$ ipython --no-banner

In [1]: import numpy as np

In [2]: np.set_printoptions(suppress=True, linewidth=160)

In [3]: Y = np.array([[1, 1], [0, -5], [0, 2]])

In [4]: W0 = np.tile(Y, (2, 3))

In [5]: W0
Out[5]: 
array([[ 1,  1,  1,  1,  1,  1],
       [ 0, -5,  0, -5,  0, -5],
       [ 0,  2,  0,  2,  0,  2],
       [ 1,  1,  1,  1,  1,  1],
       [ 0, -5,  0, -5,  0, -5],
       [ 0,  2,  0,  2,  0,  2]])

In [6]: r = np.linalg.matrix_rank(W0)

In [7]: print(r)
2

In [8]: ns = np.linalg.svd(W0)[2][r:].T

In [9]: np.linalg.matrix_rank(W0.T @ W0), np.linalg.matrix_rank(W0 @ W0.T)
Out[9]: (np.int64(2), np.int64(2))

In [10]: [int(np.linalg.matrix_rank(W0[:, :j + 1])) for j in range(6)]
Out[10]: [1, 2, 2, 2, 2, 2]

In [11]: [int(np.linalg.matrix_rank(W0[:i])) for i in range(1, len(W0) + 1)]
Out[11]: [1, 2, 2, 2, 2, 2]

In [12]: [int(np.linalg.matrix_rank(np.delete(W0, i, axis=0))) for i in range(6)]
Out[12]: [2, 2, 2, 2, 2, 2]

In [13]: (W0 + W0.T) / 2
Out[13]: 
array([[ 1. ,  0.5,  0.5,  1. ,  0.5,  0.5],
       [ 0.5, -5. ,  1. , -2. , -2.5, -1.5],
       [ 0.5,  1. ,  0. ,  1.5,  0. ,  1. ],
       [ 1. , -2. ,  1.5,  1. , -2. ,  1.5],
       [ 0.5, -2.5,  0. , -2. ,  0. , -2.5],
       [ 0.5, -1.5,  1. ,  1.5, -2.5,  2. ]])

In [14]: assert W0 == W0.T
ValueError: The truth value of an array with more than one element is ambiguous. Use a.any() or a.all()


In [15]: W0 @ W0
Out[15]: 
array([[ 2, -4,  2, -4,  2, -4],
       [-5, 10, -5, 10, -5, 10],
       [ 2, -4,  2, -4,  2, -4],
       [ 2, -4,  2, -4,  2, -4],
       [-5, 10, -5, 10, -5, 10],
       [ 2, -4,  2, -4,  2, -4]])

In [16]: round(np.linalg.det(W0), 2)
Out[16]: np.float64(0.0)

In [17]: U, s, VT = np.linalg.svd(W0)

In [18]: s.round(2) + 0
Out[18]: array([13.42,  2.41,  0.  ,  0.  ,  0.  ,  0.  ])

In [19]: Y = U[:, :2] @ np.diag(s[:2]) @ VT[:2]

In [20]: np.linalg.matrix_rank(Y)
Out[20]: np.int64(2)

In [21]: np.linalg.matrix_rank(W0, rtol=0.05)
Out[21]: np.int64(2)

In [22]: r0 = np.array([1, -1, 2, 1, -1, -2, -1, -2, 0, 1, -2, 2, 1, 2, 0]) + 0.5

In [23]: arr = np.outer(r0, r0) / (r0 @ r0)

In [24]: arr.round(2)
Out[24]: 
array([[ 0.06, -0.02,  0.1 ,  0.06, -0.02, -0.06, -0.02, -0.06,  0.02,  0.06, -0.06,  0.1 ,  0.06,  0.1 ,  0.02],
       [-0.02,  0.01, -0.03, -0.02,  0.01,  0.02,  0.01,  0.02, -0.01, -0.02,  0.02, -0.03, -0.02, -0.03, -0.01],
       [ 0.1 , -0.03,  0.17,  0.1 , -0.03, -0.1 , -0.03, -0.1 ,  0.03,  0.1 , -0.1 ,  0.17,  0.1 ,  0.17,  0.03],
       [ 0.06, -0.02,  0.1 ,  0.06, -0.02, -0.06, -0.02, -0.06,  0.02,  0.06, -0.06,  0.1 ,  0.06,  0.1 ,  0.02],
       [-0.02,  0.01, -0.03, -0.02,  0.01,  0.02,  0.01,  0.02, -0.01, -0.02,  0.02, -0.03, -0.02, -0.03, -0.01],
       [-0.06,  0.02, -0.1 , -0.06,  0.02,  0.06,  0.02,  0.06, -0.02, -0.06,  0.06, -0.1 , -0.06, -0.1 , -0.02],
       [-0.02,  0.01, -0.03, -0.02,  0.01,  0.02,  0.01,  0.02, -0.01, -0.02,  0.02, -0.03, -0.02, -0.03, -0.01],
       [-0.06,  0.02, -0.1 , -0.06,  0.02,  0.06,  0.02,  0.06, -0.02, -0.06,  0.06, -0.1 , -0.06, -0.1 , -0.02],
       [ 0.02, -0.01,  0.03,  0.02, -0.01, -0.02, -0.01, -0.02,  0.01,  0.02, -0.02,  0.03,  0.02,  0.03,  0.01],
       [ 0.06, -0.02,  0.1 ,  0.06, -0.02, -0.06, -0.02, -0.06,  0.02,  0.06, -0.06,  0.1 ,  0.06,  0.1 ,  0.02],
       [-0.06,  0.02, -0.1 , -0.06,  0.02,  0.06,  0.02,  0.06, -0.02, -0.06,  0.06, -0.1 , -0.06, -0.1 , -0.02],
       [ 0.1 , -0.03,  0.17,  0.1 , -0.03, -0.1 , -0.03, -0.1 ,  0.03,  0.1 , -0.1 ,  0.17,  0.1 ,  0.17,  0.03],
       [ 0.06, -0.02,  0.1 ,  0.06, -0.02, -0.06, -0.02, -0.06,  0.02,  0.06, -0.06,  0.1 ,  0.06,  0.1 ,  0.02],
       [ 0.1 , -0.03,  0.17,  0.1 , -0.03, -0.1 , -0.03, -0.1 ,  0.03,  0.1 , -0.1 ,  0.17,  0.1 ,  0.17,  0.03],
       [ 0.02, -0.01,  0.03,  0.02, -0.01, -0.02, -0.01, -0.02,  0.01,  0.02, -0.02,  0.03,  0.02,  0.03,  0.01]])

In [25]: U, s, VT = np.linalg.svd(arr)

In [26]: np.argmax(s[:-1] / (s[1:] + 1e-6)) + 1
Out[26]: np.int64(1)

In [27]: s.round(2) + 0
Out[27]: array([1., 0., 0., 0., 0., 0., 0., 0., 0., 0., 0., 0., 0., 0., 0.])

In [28]: Y = U[:, :1] @ np.diag(s[:1]) @ VT[:1]

In [29]: np.linalg.matrix_rank(arr, rtol=0.05)
Out[29]: np.int64(1)

In [30]: np.linalg.matrix_rank(Y)
Out[30]: np.int64(1)

In [31]: print(round(np.linalg.norm(arr - Y, 2), 2), round(s[1], 2))
0.0 0.0

In [32]: np.round(np.linalg.norm(arr - Y) / np.linalg.norm(arr), 2)
Out[32]: np.float64(0.0)

In [33]: round(float(np.abs(arr - Y).max()), 2)
Out[33]: 0.0

In [34]: np.argsort(-np.linalg.norm(arr, axis=0).round(6), kind="stable")[:3]
Out[34]: array([ 2, 11, 13])

In [35]: x0 = np.array([2, 1, -1, -2, -1, 2, -1, 1, 1, 0, 1, 1, -1, 1, 0])

In [36]: print(round(float((x0 - arr @ x0) @ (arr @ x0)), 2))
-0.0

In [37]: round(np.trace(arr), 2)
Out[37]: np.float64(1.0)

In [38]: print(np.round(arr @ x0, 2))
[-0.17  0.06 -0.28 -0.17  0.06  0.17  0.06  0.17 -0.06 -0.17  0.17 -0.28 -0.17 -0.28 -0.06]

In [39]: vals, V = np.linalg.eigvalsh(arr)
ValueError: too many values to unpack (expected 2)


In [40]: vals, V = np.linalg.eigh(arr)

In [41]: (vals > 1e-8).sum(), (vals < -1e-8).sum()
Out[41]: (np.int64(1), np.int64(0))

In [42]: round(vals.sum(), 2), np.round(np.trace(arr), 2)
Out[42]: (np.float64(1.0), np.float64(1.0))

In [43]: np.round(np.linalg.eigvalsh(arr + -1 * np.eye(15)), 2) + 0
Out[43]: array([-1., -1., -1., -1., -1., -1., -1., -1., -1., -1., -1., -1., -1., -1.,  0.])

In [44]: np.round(np.linalg.svd(arr, compute_uv=False), 2) + 0
Out[44]: array([1., 0., 0., 0., 0., 0., 0., 0., 0., 0., 0., 0., 0., 0., 0.])
